$ python3 -q
>>> import numpy as np
>>> import numpy.linalg as la
>>> np.set_printoptions(precision=2, suppress=True, linewidth=120, legacy="1.25")
>>> rnd = lambda a: np.round(a, 2) + 0
>>> feats = np.loadtxt("layer7.csv", delimiter=",")
>>> feats
array([[ 0.,  0., -1.,  2., -1.,  0., -2., -1.],
       [-2., -2.,  0.,  2., -2., -1.,  0.,  2.],
       [ 2., -1.,  1.,  1., -1., -2., -1.,  2.],
       [-2.,  0.,  0.,  0.,  0.,  0., -1., -1.],
       [ 0., -1.,  1.,  0.,  2., -1., -2., -1.],
       [ 2., -2., -2.,  0.,  1.,  0., -2.,  2.],
       [ 1., -2.,  0.,  1., -2., -2., -2., -2.],
       [ 0., -1.,  0., -2., -2., -2., -1.,  1.],
       [ 1., -2.,  0.,  0.,  1., -1.,  1.,  2.]])
>>> vec = np.array([0, -1, 2, 2, -1, 0, -2, 0])
>>> target = feats @ vec
>>> target
array([ 7.,  8.,  8.,  2.,  5.,  1., 10.,  1., -1.])
>>> rng = np.random.default_rng(36)
>>> target = target + 0.3 * rng.normal(size=9)
>>> rnd(target)
array([ 6.67,  7.91,  7.92,  1.93,  5.34,  1.04, 10.11,  1.  , -1.27])
>>> coef, *_ = la.lstsq(feats, target)
>>> rnd(coef)
array([ 0.11, -1.43,  2.62,  1.79, -1.22,  0.76, -2.22,  0.  ])
>>> rnd(la.norm(target - feats @ coef))
0.11
>>> W0 = np.load("sample12.npy")
>>> rnd(W0)
array([[0.1 , 0.1 , 0.1 , 0.06, 0.06, 0.15, 0.15, 0.15],
       [0.1 , 0.1 , 0.1 , 0.06, 0.06, 0.15, 0.15, 0.15],
       [0.1 , 0.1 , 0.1 , 0.06, 0.06, 0.15, 0.15, 0.15],
       [0.06, 0.06, 0.06, 0.04, 0.04, 0.09, 0.09, 0.09],
       [0.06, 0.06, 0.06, 0.04, 0.04, 0.09, 0.09, 0.09],
       [0.15, 0.15, 0.15, 0.09, 0.09, 0.2 , 0.2 , 0.2 ],
       [0.15, 0.15, 0.15, 0.09, 0.09, 0.2 , 0.2 , 0.2 ],
       [0.15, 0.15, 0.15, 0.09, 0.09, 0.2 , 0.2 , 0.2 ]])
>>> np.abs(np.diag(la.qr(W0)[1])) > 1e-9
array([ True, False, False, False, False, False, False, False])
